$ ipython --no-banner

In [1]: import numpy as np

In [2]: np.set_printoptions(suppress=True, linewidth=140)

In [3]: J = np.load("layer11.npy")

In [4]: print(J)
[[ 27.  -5.  30. -30.  35.]
 [ -5.   3.  -6.   6.  -7.]
 [ 30.  -6.  38. -36.  42.]
 [-30.   6. -36.  38. -42.]
 [ 35.  -7.  42. -42.  51.]]

In [5]: evals, vecs = np.linalg.eig(J)

In [6]: print(np.round(np.sort(np.linalg.eigvals(J @ J)), 3))
[    4.     4.     4.     4. 22201.]

In [7]: print(np.round(np.sort(np.linalg.eigvals(J.T)), 3))
[  2.   2.   2.   2. 149.]

In [8]: print(evals.round(3))
[  2. 149.   2.   2.   2.]

In [9]: A = np.loadtxt("mat.csv", delimiter=",")

In [10]: print(A)
[[  1.  -4.  16. -64.]
 [  1.  -3.   9. -27.]
 [  1.  -2.   4.  -8.]
 [  1.  -1.   1.  -1.]
 [  1.   0.   0.   0.]
 [  1.   1.   1.   1.]
 [  1.   2.   4.   8.]
 [  1.   3.   9.  27.]
 [  1.   4.  16.  64.]
 [  1.   5.  25. 125.]
 [  1.   6.  36. 216.]]

In [11]: t = np.radians(36)

In [12]: R = np.eye(4)

In [13]: R[0, 0] = R[1, 1] = np.cos(t)

In [14]: R[0, 1], R[1, 0] = -np.sin(t), np.sin(t)

In [15]: print(R.round(3))
[[ 0.809 -0.588  0.     0.   ]
 [ 0.588  0.809  0.     0.   ]
 [ 0.     0.     1.     0.   ]
 [ 0.     0.     0.     1.   ]]

In [16]: out = A @ R.T

In [17]: print(np.allclose(A @ A.T, out @ out.T))
True

In [18]: print(np.round(np.linalg.det(R), 3), round(float(np.trace(R)), 3))
1.0 3.618

In [19]: print(np.allclose(np.linalg.norm(A, axis=1), np.linalg.norm(out, axis=1)))
True

In [20]: print(np.round(np.abs(out - A).max(axis=0), 3))
[3.718 1.352 0.    0.   ]

In [21]: x = np.array([2, 1, 0, 2])

In [22]: print(round(float(np.linalg.det(R)), 3))
1.0

In [23]: print([p for p in range(1, 25) if np.allclose(np.linalg.matrix_power(R, p), np.eye(4))])
[10, 20]

In [24]: print(np.round(np.abs(np.linalg.eigvals(R)), 3))
[1. 1. 1. 1.]

In [25]: print(R.T @ (R @ x))
[2. 1. 0. 2.]

In [26]: x = np.array([0, 1, 2, 0])

In [27]: rhs = A @ x

In [28]: print(np.round(np.linalg.lstsq(A, rhs)[0], 3) + 0)
[0. 1. 2. 0.]

In [29]: print(np.round(np.linalg.pinv(A) @ A, 3) + 0)
[[1. 0. 0. 0.]
 [0. 1. 0. 0.]
 [0. 0. 1. 0.]
 [0. 0. 0. 1.]]

In [30]: print(np.round(np.linalg.solve(A.T @ A, A.T @ rhs), 3) + 0)
[0. 1. 2. 0.]

In [31]: rng = np.random.default_rng(415)

In [32]: rhs = rhs + 0.3 * rng.normal(size=11)

In [33]: print(rhs.round(3))
[28.019 15.425  5.643  1.261 -0.204  2.559  9.551 21.043 35.719 54.639 78.266]

In [34]: coef, *_ = np.linalg.lstsq(A, rhs)

In [35]: print([round(float(np.linalg.norm(np.linalg.solve(A.T @ A + lam * np.eye(4), A.T @ rhs))), 2) for lam in (0, 1, 10, 100)])
[2.2, 2.16, 2.03, 1.77]

In [36]: print(np.round(A.T @ (rhs - A @ coef), 3) + 0)
[0. 0. 0. 0.]

In [37]: print(round(float(np.linalg.norm(rhs - A @ coef)), 3))
0.798

In [38]: s = 20 * 0.5 ** np.arange(11)

In [39]: M = rng.normal(size=(25, 11)) * rng.permutation(s)

In [40]: print(M.round(3) + 0)
[[  0.387   0.023  -1.409   0.119  -0.009   0.049   0.006   2.88   -2.798  -0.355  -3.838]
 [  3.216   0.196  -1.479   0.41   -0.028   0.122   0.002  -0.673   3.638   0.04    8.203]
 [ -3.055  -0.004   2.191   1.206   0.013   0.114  -0.03    0.419  -1.877   0.672  11.846]
 [ -9.928  -0.014   0.744   0.314   0.044   0.071  -0.016   1.763   1.474   0.202  -5.283]
 [ -4.954  -0.034   3.179   0.948   0.053   0.054  -0.029   1.09    4.07   -0.046   2.884]
 [-12.942   0.077   4.116   0.115   0.023  -0.037  -0.028  -0.243  -7.788  -0.289  12.703]
 [ -1.972  -0.135  -3.513  -0.923  -0.014  -0.02   -0.001  -1.7     3.12    0.13    8.831]
 [ -2.483  -0.001   1.601   1.864  -0.013   0.018   0.04   -0.207   2.747   0.134  21.317]
 [ -7.16    0.043   1.813  -0.154   0.093   0.046   0.019  -0.463   6.109  -0.152  48.433]
 [ -4.38    0.109   2.175   1.613   0.047   0.091   0.005   2.454  -2.812  -0.404  51.199]
 [  3.629   0.011   1.172   0.589   0.023  -0.068   0.033  -0.746   9.722   0.454  22.507]
 [  0.073   0.025   3.297  -1.147   0.044  -0.063  -0.017  -0.225   7.157  -0.617  27.315]
 [  4.66    0.028  -0.087  -0.338   0.019  -0.01    0.006  -0.035  -3.937   0.244  10.729]
 [ -5.467   0.029  -0.601   0.224  -0.056  -0.09    0.033  -0.14    6.206  -0.281  -9.116]
 [  3.129   0.056  -0.653   0.502  -0.006   0.013   0.001  -0.266   1.213  -0.544  10.91 ]
 [ 12.166   0.027   2.496   0.3     0.051   0.215  -0.007   0.356  -5.998   0.066  15.256]
 [  1.903   0.085   1.593  -0.209  -0.019   0.015   0.033  -1.851  -2.675  -0.209 -18.539]
 [  6.313   0.018   1.237  -0.083  -0.02    0.333   0.013  -1.652   4.15   -0.233   0.21 ]
 [  0.187   0.053  -3.906   0.098   0.034   0.034   0.      0.961  -4.225  -0.173 -17.568]
 [ -1.623  -0.03   -0.97    0.301  -0.006   0.182  -0.029  -2.237  -5.143   0.191 -12.336]
 [ -6.635  -0.04    0.217   0.443  -0.034  -0.009   0.002   0.134  -6.852  -0.73   -6.157]
 [  3.772  -0.045   2.059   1.032  -0.005   0.073   0.007   0.623   4.161   0.42   20.902]
 [  1.024  -0.095   2.629   0.179  -0.034   0.11   -0.014  -1.314   4.804   0.312  12.968]
 [ -6.12   -0.078   1.616  -0.533   0.031   0.154  -0.013   1.298  -5.109  -0.534  13.383]
 [ -8.342   0.125   1.778  -0.31    0.047   0.051  -0.021  -1.086  -2.848   0.368  22.01 ]]

In [41]: Xs = M - M.mean(axis=0)

In [42]: Uu, s, Vt = np.linalg.svd(Xs, full_matrices=False)

In [43]: print(s.round(3))
[86.232 28.882 22.099  8.571  6.092  3.172  1.555  0.411  0.33   0.117  0.073]

In [44]: print(np.round(Xs.mean(axis=0), 3) + 0)
[0. 0. 0. 0. 0. 0. 0. 0. 0. 0. 0.]
